$ python3 -q
>>> import numpy as np
>>> import numpy.linalg as la
>>> np.set_printoptions(suppress=True, linewidth=100)
>>> feats = np.loadtxt("run16.csv", delimiter=",")
>>> feats
array([[-6., -2.,  0.,  0.],
       [-6.,  4.,  0.,  0.],
       [ 0.,  0., -6., -2.],
       [ 0.,  0., -6.,  4.]])
>>> # 2 groups of indices that never mix
>>> vec = np.array([3, 1, 0, 2])
>>> target = feats @ vec
>>> target
array([-20., -14.,  -4.,   8.])
>>> np.round(la.solve(feats, target + feats[:, 2]), 4)
array([3., 1., 1., 2.])
>>> print(np.round(la.solve(feats, target), 4))
[ 3.  1. -0.  2.]
>>> m1 = np.load("dump.npy")
>>> print(m1)
[[0 3 4 3]
 [5 1 0 3]
 [0 1 2 3]
 [1 4 2 4]]
>>> other = m1 ** -1
Traceback (most recent call last):
  File "<python-input-13>", line 1, in <module>
    other = m1 ** -1
            ~~~^^~~~
ValueError: Integers to negative integer powers are not allowed.
>>> other = la.inv(m1)
>>> round(la.cond(m1), 4)
np.float64(8.1961)
>>> M = np.load("w.npy")
>>> M
array([[ 1.1246,  0.0783, -0.9755],
       [ 0.3   ,  0.7   ,  1.4   ],
       [ 1.1   ,  0.1   , -1.    ],
       [-1.2   ,  0.8   ,  0.4   ]])
>>> q, V = la.qr(M[:, :2])[0], la.qr(M[:, 2:])[0]
>>> sig = la.svd(q.T @ V, compute_uv=False)
>>> print(np.round(np.degrees(np.arccos(sig.clip(0, 1))), 4))
[47.0667]
>>> print(np.round(la.norm(q @ q.T - V @ V.T, 2), 4))
1.0
>>> W1 = np.array([[5, 5, 1, 1, 8], [1, -5, -3, 7, 6], [5, -9, 3, 9, -2]])
>>> b = np.array([3, -1, -2, -3, -5])
>>> H = np.maximum(M @ W1 + b, 0)
>>> la.matrix_rank(H)
np.int64(4)
>>> (H > 0).astype(int)
array([[1, 1, 0, 0, 1],
       [1, 0, 1, 1, 0],
       [1, 1, 0, 0, 1],
       [0, 0, 0, 1, 0]])
>>> (H > 0).mean(axis=0)
array([0.75, 0.5 , 0.25, 0.5 , 0.5 ])
>>> basis = np.array([[2, 1, 2], [1, 1, 3], [3, 0, 3], [1, 1, 1], [2, 0, 1]])
>>> np.round(H @ basis, 4)
array([[33.4938, 16.8348, 53.0982],
       [40.4   , 27.    , 40.4   ],
       [33.    , 16.6   , 52.6   ],
       [ 5.    ,  5.    ,  5.    ]])
>>> W1 @ basis
array([[35, 11, 37],
       [ 7,  3, -9],
       [15,  5, -1]])
>>> (H @ basis).round(6).argmax(axis=1)
array([2, 0, 2, 0])
>>> mat = np.load("arr.npy")
>>> mat
array([[0, 0, 0],
       [0, 2, 0],
       [0, 0, 0],
       [9, 0, 0]])
>>> vec = np.array([0, 2, 2, 0])
>>> np.einsum("ij,j->i", feats, vec)
array([ -4.,   8., -12., -12.])
>>> (feats * vec).sum(axis=1)
array([ -4.,   8., -12., -12.])
>>> np.sign((feats @ vec).round(6))
array([-1.,  1., -1., -1.])
>>> print(feats @ np.ones(4))
[-8. -2. -8. -2.]
>>> feats @ np.eye(4)[3]
array([ 0.,  0., -2.,  4.])
>>> print((feats @ vec).argmax())
1
>>> basis = np.array([[1, -2, 1]])
>>> rng = np.random.default_rng(6683)
>>> data = rng.normal(size=(19, 1)) @ basis + np.array([1, 3, -3])
>>> data.round(4)
array([[ 1.1184,  2.7632, -2.8816],
       [ 0.9766,  3.0469, -3.0234],
       [ 0.3146,  4.3708, -3.6854],
       [ 2.8455, -0.6909, -1.1545],
       [ 2.2138,  0.5723, -1.7862],
       [ 0.8492,  3.3017, -3.1508],
       [ 1.1332,  2.7337, -2.8668],
       [ 1.6006,  1.7988, -2.3994],
       [ 2.2172,  0.5655, -1.7828],
       [ 0.3023,  4.3954, -3.6977],
       [ 1.33  ,  2.34  , -2.67  ],
       [ 0.8845,  3.231 , -3.1155],
       [ 1.6122,  1.7757, -2.3878],
       [ 0.2797,  4.4406, -3.7203],
       [ 1.5522,  1.8955, -2.4478],
       [ 0.7287,  3.5427, -3.2713],
       [ 0.3048,  4.3903, -3.6952],
       [ 0.2637,  4.4726, -3.7363],
       [-0.5221,  6.0441, -4.5221]])
>>> # rank 2
>>> other = data / np.sqrt((data ** 2).mean(axis=1, keepdims=True))
>>> np.round(la.norm(other, axis=1), 4)
array([1.7321, 1.7321, 1.7321, 1.7321, 1.7321, 1.7321, 1.7321, 1.7321, 1.7321, 1.7321, 1.7321,
       1.7321, 1.7321, 1.7321, 1.7321, 1.7321, 1.7321, 1.7321, 1.7321])
>>> print(la.matrix_rank(other) == la.matrix_rank(data))
True
>>> other = np.array([[2, 0, 3], [1, 2, 3]])
>>> basis = np.kron(other, M)
>>> la.matrix_rank(basis)
np.int64(6)
>>> D = la.norm(data[:, None] - data[None], axis=-1)
>>> D.mean(axis=1).argmax()
np.int64(3)
>>> D[3].round(6).argsort(kind="stable")[:4]
array([ 3,  8,  4, 12])
>>> la.matrix_rank(D ** 2)
np.int64(3)
>>> D.shape
(19, 19)
>>> other = data / la.norm(data, axis=1, keepdims=True)
>>> G = other @ other.T
>>> print(round(float(np.degrees(np.arccos(np.clip(G[1, 14], -1, 1)))), 4))
15.4861
>>> np.round(la.norm(other, axis=1), 4)
array([1., 1., 1., 1., 1., 1., 1., 1., 1., 1., 1., 1., 1., 1., 1., 1., 1., 1., 1.])
>>> print((G - 2 * np.eye(19)).round(6).argmax(axis=1))
[ 6 11 16  8  8 11  0 12  4 16  6  5  7 17  7  5  9 13 17]
>>> G = np.cov(data, rowvar=False)
>>> np.corrcoef(data[:, 0], data[:, 1])[0, 1]
np.float64(-1.0)
>>> np.round(np.corrcoef(data.T), 4)
array([[ 1., -1.,  1.],
       [-1.,  1., -1.],
       [ 1., -1.,  1.]])
>>> np.round(la.eigvalsh(G)[::-1], 4) + 0
array([4.1388, 0.    , 0.    ])
>>> np.argwhere(np.triu(np.abs(np.corrcoef(data.T)) > 0.8, 1))
array([[0, 1],
       [0, 2],
       [1, 2]])
>>> np.round(np.median(data, axis=0), 4)
array([ 0.9766,  3.0469, -3.0234])
>>> print(G.shape)
(3, 3)
>>> K = np.array([[1.0, -3.0, -2.0, 1.0],
...     [0.0, 0.0, 2.0, 2.0],
...     [0.0, 1.0, 2.0, 0.0],
...     [0.0, 0.0, -2.0, -1.0]])
>>> round(la.eigvals(K).sum().real, 4)
np.float64(2.0)
>>> print(np.einsum("ij,ji->", K, K))
10.0
>>> vals, V = la.eig(K)
>>> np.round(np.sort(la.eigvals(K.T)), 4)
array([-1.8136,  0.4707,  1.    ,  2.3429])
>>> np.round(np.sort(la.eigvals(la.inv(K))), 4)
array([-0.5514,  0.4268,  1.    ,  2.1246])
>>> np.round(np.prod(vals), 4)
np.float64(-2.0)
>>> vals.round(4)
array([ 1.    ,  2.3429,  0.4707, -1.8136])
>>> other = np.array([[1, 2], [3, 3], [1, 2], [2, 3]])
>>> print(np.vstack([K, other.T]).shape)
(6, 4)
>>> print(np.einsum("ik,kj->ij", K, other))
[[-8. -8.]
 [ 6. 10.]
 [ 5.  7.]
 [-4. -7.]]
>>> K.reshape(4, 5)
Traceback (most recent call last):
  File "<python-input-80>", line 1, in <module>
    K.reshape(4, 5)
    ~~~~~~~~~^^^^^^
ValueError: cannot reshape array of size 16 into shape (4,5)
>>> K.reshape(-1, 2)
array([[ 1., -3.],
       [-2.,  1.],
       [ 0.,  0.],
       [ 2.,  2.],
       [ 0.,  1.],
       [ 2.,  0.],
       [ 0.,  0.],
       [-2., -1.]])
>>> K.reshape(2, -1)
array([[ 1., -3., -2.,  1.,  0.,  0.,  2.,  2.],
       [ 0.,  1.,  2.,  0.,  0.,  0., -2., -1.]])
>>> T = K.reshape(4, 2, -1)
>>> T.shape
(4, 2, 2)
>>> print(T[:, 0])
[[ 1. -3.]
 [ 0.  0.]
 [ 0.  1.]
 [ 0.  0.]]
>>> print(np.swapaxes(T, 1, 2)[1])
[[0. 2.]
 [0. 2.]]
>>> np.einsum("ihd,jhd->hij", T, T).shape
(2, 4, 4)
>>> np.einsum("ihd,ihd->ih", T, T)
array([[10.,  5.],
       [ 0.,  8.],
       [ 1.,  4.],
       [ 0.,  5.]])
>>> arr = np.load("test10.npy")
>>> arr
array([[ 0, -4,  0],
       [ 0,  0,  1],
       [-2,  0,  0]])
>>> arr[:, 1] @ arr[:, 2]
np.int64(0)
>>> arr.T @ arr
array([[ 4,  0,  0],
       [ 0, 16,  0],
       [ 0,  0,  1]])
>>> np.round(la.svd(arr, compute_uv=False), 4)
array([4., 2., 1.])
>>> np.round(la.pinv(arr), 4)
array([[ 0.  ,  0.  , -0.5 ],
       [-0.25,  0.  ,  0.  ],
       [ 0.  ,  1.  ,  0.  ]])
>>> F = np.loadtxt("m.csv", delimiter=",")
>>> F
array([[-2.6522, -7.5409,  1.7117],
       [-1.3143, -4.7148,  1.1899],
       [-0.357 , -2.3389,  0.4433],
       [ 0.0049,  0.5467,  0.2604],
       [ 0.0413,  1.2391,  0.7454],
       [ 0.0708,  1.5541,  0.9982],
       [ 0.1506,  2.1801,  1.5316],
       [ 0.6368,  4.595 ,  3.7178],
       [ 0.7583,  5.0837,  4.1647],
       [ 1.8482,  8.8839,  7.5934],
       [ 4.7382, 17.3362, 14.8809]])
>>> vec = np.array([-4, 5, -3])
>>> target = F @ vec
>>> np.round(la.pinv(F) @ F, 4) + 0
array([[1., 0., 0.],
       [0., 1., 0.],
       [0., 0., 1.]])
>>> np.round(la.solve(F.T @ F, F.T @ target), 4)
array([-4.,  5., -3.])
>>> np.round(la.lstsq(F, target)[0], 4)
array([-4.,  5., -3.])
>>> target.round(4)
array([-32.2308, -21.8865, -11.5964,   1.9327,   3.7941,   4.4927,   5.7033,   9.2744,   9.8912,
        14.2465,  23.0855])
>>> try:
...     la.solve(F, target)
... except la.LinAlgError as e:
...     print(e)
... 
Last 2 dimensions of the array must be square
>>> target = target + 0.05 * rng.normal(size=11)
>>> target.round(4)
array([-32.1619, -21.8465, -11.5912,   1.8546,   3.7949,   4.5764,   5.7244,   9.2827,   9.8352,
        14.2412,  23.1169])
>>> b, *_ = la.lstsq(F, target)
>>> np.round(la.norm(target - F @ b), 4)
np.float64(0.1333)
>>> [round(float(la.norm(la.solve(F.T @ F + lam * np.eye(3), F.T @ target))), 2) for lam in (0, 1, 10, 100)]
[7.06, 5.41, 3.94, 1.99]
>>> hat = F @ la.solve(F.T @ F, F.T)
>>> np.round(np.diag(hat), 4)
array([0.7216, 0.2915, 0.1522, 0.0143, 0.0566, 0.0782, 0.1189, 0.2129, 0.2212, 0.2519, 0.8809])
>>> print(round(np.trace(hat), 4))
3.0
>>> D = la.norm(F[:, None] - F[None], axis=-1)
>>> np.round(la.norm(F, axis=1), 4)
array([ 8.1749,  5.0371,  2.4072,  0.6056,  1.4466,  1.8484,  2.6686,  5.9449,  6.6154, 11.8321,
       23.3331])
>>> la.matrix_rank(D ** 2)
np.int64(5)
>>> np.round(la.norm(F - F.mean(axis=0), axis=1), 4)
array([10.5567,  7.667 ,  5.6558,  3.6698,  2.9167,  2.5616,  1.8829,  2.1998,  2.7867,  7.8406,
       19.3206])
>>> (D + 1e9 * np.eye(11)).round(6).argmin(axis=1)
array([1, 2, 1, 4, 5, 4, 5, 8, 7, 8, 9])
>>> print(D.mean(axis=1).argmax())
10
>>> lab = F[:, 2] > np.median(F[:, 2])
>>> u = F[lab].mean(axis=0) - F[~lab].mean(axis=0)
>>> u.round(4)
array([1.2998, 5.9272, 5.5522])
>>> lab.astype(int)
array([1, 0, 0, 0, 0, 0, 0, 1, 1, 1, 1])
>>> ((F - F.mean(axis=0)) @ u > 0).astype(int)
array([0, 0, 0, 0, 0, 0, 0, 1, 1, 1, 1])
>>> print(np.round((((F - F.mean(axis=0)) @ u > 0) == lab).mean(), 4))
0.9091
>>> u, r1 = F[4], F[10]
>>> np.round(u @ r1, 4)
np.float64(32.7692)
>>> round(float(u @ u), 4)
2.0927
>>> p = (u @ r1) / (u @ u) * u
>>> round((r1 - p) @ u, 4)
np.float64(0.0)
>>> la.matrix_rank(np.outer(u, r1))
np.int64(1)
>>> p.round(4)
array([ 0.6467, 19.4029, 11.6721])
